% python3 -q
>>> import numpy as np
>>> import numpy.linalg as la
>>> np.set_printoptions(precision=1, suppress=True, linewidth=120)
>>> def rnd(a):
...     return np.round(a, 1) + 0
... 
>>> m1 = np.load("out4.npy")
>>> m1
array([[20, 20, 20, 20],
       [10, 10, 10, 10],
       [10, 10, 10, 10],
       [10, 10, 10, 10]])
>>> A2 = m1[0, 0] * m1[1:] - np.outer(m1[1:, 0], m1[0])
>>> A2
array([[0, 0, 0, 0],
       [0, 0, 0, 0],
       [0, 0, 0, 0]])
>>> np.flatnonzero(~A2.round(6).any(axis=1))
array([0, 1, 2])
>>> m1[:, 0] / m1[0, 0]
array([1. , 0.5, 0.5, 0.5])
>>> la.matrix_rank(A2), la.matrix_rank(m1)
(np.int64(0), np.int64(1))
>>> np.abs(np.diag(la.qr(m1)[1])) > 1e-9
array([ True, False, False, False])
>>> la.lstsq(m1[:-1].T, m1[-1])[2]
np.int32(1)
>>> np.unique(m1.round(6), axis=0).shape
(2, 4)
>>> rnd(np.trace(la.pinv(m1) @ m1))
np.float64(1.0)
>>> rnd(la.det(m1.T))
np.float64(0.0)
>>> rnd(la.det(2 * m1)), rnd(la.det(m1))
(np.float64(0.0), np.float64(0.0))
>>> np.argsort(-la.norm(m1, axis=0).round(6), kind="stable")[:3]
array([0, 1, 2])
>>> rnd(la.norm(m1, 2) / la.norm(m1))
np.float64(1.0)
>>> arr = np.load("dump.npy")
>>> arr
array([[1, 0, 0],
       [1, 1, 0],
       [2, 3, 1]])
>>> Q, r_ = la.qr(arr)
>>> rnd(abs(r_[0, 0])), rnd(la.norm(arr[:, 0]))
(np.float64(2.4), np.float64(2.4))
>>> rnd(Q @ r_)
array([[1., 0., 0.],
       [1., 1., 0.],
       [2., 3., 1.]])
>>> W0 = np.loadtxt("a.csv", delimiter=",")
>>> W0
array([[-0.2, -0.1,  0.2, -0.1],
       [-0.9, -3.7,  0. , -0.9],
       [ 0.8,  2.5, -0.1,  0.6],
       [ 0. ,  0.3,  0.1,  0. ],
       [ 1.8,  7.8,  0. ,  1.9],
       [-0.9, -4. ,  0.1, -1. ],
       [-1.1, -4.4,  0.2, -1. ],
       [ 1.6,  7. ,  0.2,  1.8],
       [-1.1, -4.5,  0.1, -1. ],
       [ 2.8, 12.3,  0.1,  2.9],
       [ 0.6,  1.7,  0. ,  0.6],
       [ 1.3,  5.4, -0.1,  1.3],
       [ 1.5,  6. , -0.2,  1.6],
       [-0.4, -0.3,  0. ,  0. ],
       [-0.1,  0. ,  0.1,  0. ],
       [ 0.7,  2.7,  0. ,  0.7],
       [-0.5, -2.4,  0. , -0.5],
       [-0.6, -2.4,  0. , -0.8],
       [ 0.2,  0.6,  0.1,  0.1],
       [ 0.7,  2.3,  0.1,  0.5],
       [ 0.1,  1.2,  0.1,  0.2],
       [-2.4, -9.5,  0.1, -2.6],
       [ 0.6,  2.2,  0.1,  0.6],
       [-0.6, -2.4,  0. , -0.8],
       [ 1.4,  5.1,  0.1,  1.2]])
>>> x0 = np.array([2, 0, 2, 1])
>>> y = W0 @ x0
>>> rnd(y)
array([-0.1, -2.7,  2. ,  0.2,  5.5, -2.6, -2.8,  5.4, -3. ,  8.7,  1.8,  3.7,  4.2, -0.8,  0. ,  2.1, -1.5, -2. ,
        0.7,  2.1,  0.6, -7.2,  2. , -2. ,  4.2])
>>> rnd(la.lstsq(W0, y)[0])
array([2., 0., 2., 1.])
>>> rnd(la.pinv(W0) @ W0)
array([[1., 0., 0., 0.],
       [0., 1., 0., 0.],
       [0., 0., 1., 0.],
       [0., 0., 0., 1.]])
>>> rng = np.random.default_rng(597)
>>> y = y + 0.3 * rng.normal(size=25)
>>> rnd(y)
array([-0.1, -2.3,  2.2,  0.2,  5. , -1.9, -2.6,  5.5, -2.5,  8.5,  1.8,  3.9,  4.2, -0.5,  0.1,  2.1, -1.2, -1.7,
        0.2,  2.1,  0.9, -7.5,  1.7, -1.9,  3.9])
>>> beta, *_ = la.lstsq(W0, y)
>>> [round(float(la.norm(la.solve(W0.T @ W0 + lam * np.eye(4), W0.T @ y))), 2) for lam in (0, 1, 10, 100)]
[3.1, 0.88, 0.66, 0.58]
>>> beta.round()
array([ 2., -0.,  2.,  2.])
>>> rnd(W0.T @ (y - W0 @ beta))
array([0., 0., 0., 0.])
>>> data = np.load("mat.npy")
>>> data
array([[ -1.6,   5.1,  -0.3],
       [  3. ,   8.2,   0.3],
       [  5.9,   2.2,  -4.6],
       [  0.6,  -2.1,  -2.6],
       [  2.3,   4.4,   0.8],
       [  3.3,  -3.8,   4.6],
       [  7. ,  11.8,   1.9],
       [ -3.1,  -9. ,   1.4],
       [  0.3,   9.5,   3. ],
       [  5.4,  -5.6,   4.9],
       [ -1.6,  -0.6,   1.2],
       [  1. ,   4.2, -20.4],
       [ -3.7,   3.2,   0.1],
       [ -9.9,   0.7,   2.2],
       [ -4.8,  -7.5,  -1.6],
       [ -1.5,  -1.6,   2.5]])
>>> W2 = data[[8, 5]].astype(float)
>>> for _ in range(5):
...     z = la.norm(data[:, None] - W2, axis=-1).argmin(axis=1)
...     W2 = np.array([data[z == j].mean(axis=0) for j in range(2)])
... 
>>> z
array([0, 0, 0, 1, 0, 1, 0, 1, 0, 1, 1, 0, 0, 1, 1, 1])
>>> np.bincount(z)
array([8, 8])
>>> rnd(W2)
array([[ 1.8,  6.1, -2.4],
       [-1.5, -3.7,  1.6]])
>>> np.abs(W2[1] - W2[0]).argmax()
np.int64(1)
>>> A2 = W2 / la.norm(W2, axis=1, keepdims=True)
>>> G = A2 @ A2.T
>>> rnd(G[0])
array([ 1., -1.])
>>> rnd(np.degrees(np.arccos(np.clip(G[0, 1], -1, 1))))
np.float64(175.1)
>>> np.argwhere(np.triu(np.abs(G) > 0.95, 1))
array([[0, 1]])
>>> x0 = np.array([1, 2, 2])
>>> y = data @ x0
>>> rnd(la.lstsq(data, y)[0])
array([1., 2., 2.])
>>> rnd(y)
array([  8. ,  20. ,   1.1,  -8.8,  12.7,   4.9,  34.4, -18.3,  25.3,   4. ,  -0.4, -31.4,   2.9,  -4.1, -23. ,   0.3])
>>> y = y + 0.3 * rng.normal(size=16)
>>> rnd(y)
array([  8. ,  19.8,   0.8,  -8.5,  11.9,   4.2,  34.8, -18.3,  25.4,   4.4,  -0.4, -31. ,   3.4,  -3.4, -23.2,   0.7])
>>> beta, *_ = la.lstsq(data, y)
>>> rnd(data.T @ (y - data @ beta))
array([0., 0., 0.])
>>> beta.round()
array([1., 2., 2.])
>>> P = data @ la.solve(data.T @ data, data.T)
>>> np.trace(P)
np.float64(3.0)
>>> rnd(P @ data[:, 2])
array([ -0.3,   0.3,  -4.6,  -2.6,   0.8,   4.6,   1.9,   1.4,   3. ,   4.9,   1.2, -20.4,   0.1,   2.2,  -1.6,   2.5])
>>> Xc = data - data.mean(axis=0)
>>> V = la.svd(Xc)[2][:2]
>>> A2 = Xc - Xc @ V.T @ V
>>> rnd(A2.std(axis=0))
array([3.5, 1.5, 0.2])
>>> la.norm(A2, axis=1).round(6).argmax()
np.int64(13)
>>> rnd(la.norm(A2) / la.norm(Xc))
np.float64(0.4)
>>> W2 = np.array([[-2, 0, -3, -1], [-2, 2, -2, -3], [-2, 2, 3, 3], [-2, -1, 3, 0]])
>>> X = (rng.random((10, 4)) < 0.25) @ W2
>>> X
array([[-4, -1,  0, -1],
       [-2,  2,  3,  3],
       [-4,  4,  1,  0],
       [-2, -1,  3,  0],
       [ 0,  0,  0,  0],
       [ 0,  0,  0,  0],
       [-6,  4, -2, -1],
       [-2, -1,  3,  0],
       [-4,  2, -5, -4],
       [ 0,  0,  0,  0]])
>>> A2 = np.c_[X[:, :2] @ np.array([[2, -2], [2, 0]]), np.array([3, 1, 0, 0, 0, 1, 3, 2, 3, 3])]
>>> A2
array([[-10,   8,   3],
       [  0,   4,   1],
       [  0,   8,   0],
       [ -6,   4,   0],
       [  0,   0,   0],
       [  0,   0,   1],
       [ -4,  12,   3],
       [ -6,   4,   2],
       [ -4,   8,   3],
       [  0,   0,   3]])
>>> la.matrix_rank(np.c_[X, A2])
np.int64(5)
>>> rnd(la.norm(A2 - X @ la.lstsq(X, A2)[0], axis=0))
array([0. , 0. , 3.6])
>>> rnd(la.norm(la.qr(X)[0].T @ A2, axis=0) ** 2 / ((A2 ** 2).sum(axis=0) + 1e-12))
array([1. , 1. , 0.7])
>>> rnd(la.lstsq(X, A2[:, 0])[0])
array([2., 2., 0., 0.])
>>> x0 = np.array([-3, -2, -2, 3])
>>> h = np.maximum(X @ x0, 0)
>>> rnd(np.tanh(X @ x0))
array([1., 1., 1., 1., 0., 0., 1., 1., 1., 0.])
>>> X * (h > 1e-9)[:, None]
array([[-4, -1,  0, -1],
       [-2,  2,  3,  3],
       [-4,  4,  1,  0],
       [-2, -1,  3,  0],
       [ 0,  0,  0,  0],
       [ 0,  0,  0,  0],
       [-6,  4, -2, -1],
       [-2, -1,  3,  0],
       [-4,  2, -5, -4],
       [ 0,  0,  0,  0]])
>>> X.T @ h
array([-160,   59,  -23,  -31])
>>> np.maximum(X @ (3 * x0), 0)
array([33, 15,  6,  6,  0,  0, 33,  6, 18,  0])
>>> h
array([11,  5,  2,  2,  0,  0, 11,  2,  6,  0])
>>> np.maximum(X @ x0, 0) - np.maximum(-X @ x0, 0)
array([11,  5,  2,  2,  0,  0, 11,  2,  6,  0])
>>> np.flatnonzero(h > 1e-9)
array([0, 1, 2, 3, 6, 7, 8])
